% ipython --no-banner

In [1]: import numpy as np

In [2]: np.set_printoptions(suppress=True, linewidth=120)

In [3]: W0 = np.array([[-0.3, -0.21, 0.21, -0.24, 0.06, 0.0],
   ...:     [-1.2, -0.84, 0.84, -0.96, 0.24, 0.0],
   ...:     [-2.3, -1.61, 1.61, -1.84, 0.46, 0.0],
   ...:     [-0.6, -0.42, 0.42, -0.48, 0.12, 0.0]])

In [4]: W0
Out[4]: 
array([[-0.3 , -0.21,  0.21, -0.24,  0.06,  0.  ],
       [-1.2 , -0.84,  0.84, -0.96,  0.24,  0.  ],
       [-2.3 , -1.61,  1.61, -1.84,  0.46,  0.  ],
       [-0.6 , -0.42,  0.42, -0.48,  0.12,  0.  ]])

In [5]: rk = np.linalg.matrix_rank(W0)

In [6]: rk
Out[6]: np.int64(1)

In [7]: null = np.linalg.svd(W0)[2][rk:].T

In [8]: [int(np.linalg.matrix_rank(W0[:, :j + 1])) for j in range(6)]
Out[8]: [1, 1, 1, 1, 1, 1]

In [9]: np.allclose(W0 @ null, 0)
Out[9]: True

In [10]: print([int(np.linalg.matrix_rank(np.delete(W0, i, axis=0))) for i in range(4)])
[1, 1, 1, 1]

In [11]: print(np.linalg.matrix_rank(W0.T @ W0), np.linalg.matrix_rank(W0 @ W0.T))
1 1

In [12]: Uu, s, VT = np.linalg.svd(W0)

In [13]: s.round(4) + 0
Out[13]: array([4.3702, 0.    , 0.    , 0.    ])

In [14]: B = Uu[:, :1] @ np.diag(s[:1]) @ VT[:1]

In [15]: np.linalg.matrix_rank(W0, rtol=0.05)
Out[15]: np.int64(1)

In [16]: F = np.array([[0, 0, 0, 0, 0],
    ...:     [3, 0, 0, 0, 0],
    ...:     [0, 0, 0, 0, 0],
    ...:     [0, 0, 0, 0, -2],
    ...:     [0, 2, 0, 0, 0]])

In [17]: proj = np.triu(np.array([[-2, 1, -3, -1, -1],
    ...:     [-2, 0, 0, -1, 2],
    ...:     [-1, 0, -2, 1, 0],
    ...:     [0, -3, 1, 2, 0],
    ...:     [1, -1, -2, -2, -3]]), 1) + np.eye(5)

In [18]: B = proj @ F @ np.linalg.inv(proj)

In [19]: proj @ F - F @ proj
Out[19]: 
array([[ 3., -2.,  0.,  0.,  2.],
       [ 0.,  1.,  9.,  3.,  5.],
       [ 0.,  0.,  0.,  0., -2.],
       [ 0.,  0.,  0.,  0.,  0.],
       [ 0.,  0.,  0.,  2., -4.]])

In [20]: np.round(np.poly(B), 4) + 0
Out[20]: array([1., 0., 0., 0., 0., 0.])

In [21]: B
Out[21]: 
array([[  3.,  -5.,   9., -11.,  15.],
       [  3.,   1.,   9.,  -5.,   3.],
       [  0.,   0.,   0.,   0.,  -2.],
       [  0.,   0.,   0.,   0.,  -2.],
       [  0.,   2.,   0.,   2.,  -4.]])

In [22]: Uu, s, VT = np.linalg.svd(B)

In [23]: evecs = VT[:(s > 1e-8).sum()]

In [24]: rng = np.random.default_rng(408802)

In [25]: vec = B[0] + -2 * B[2] + rng.integers(2) * np.eye(5)[2]

In [26]: vec
Out[26]: array([  3.,  -5.,  10., -11.,  19.])

In [27]: np.linalg.matrix_rank(np.vstack([B, vec]))
Out[27]: np.int64(4)

In [28]: B = np.array([[-2, 2], [-2, -1]])

In [29]: E = np.kron(np.eye(2, dtype=int), B)

In [30]: E
Out[30]: 
array([[-2,  2,  0,  0],
       [-2, -1,  0,  0],
       [ 0,  0, -2,  2],
       [ 0,  0, -2, -1]])

In [31]: idx = rng.permutation(4)

In [32]: idx
Out[32]: array([0, 1, 2, 3])

In [33]: B = E[idx][:, idx]

In [34]: np.diag(B)
Out[34]: array([-2, -1, -2, -1])

In [35]: B
Out[35]: 
array([[-2,  2,  0,  0],
       [-2, -1,  0,  0],
       [ 0,  0, -2,  2],
       [ 0,  0, -2, -1]])

In [36]: round(np.linalg.det(B), 4), round(np.linalg.det(E[idx]), 4)
Out[36]: (np.float64(36.0), np.float64(36.0))

In [37]: np.allclose(B, E)
Out[37]: True
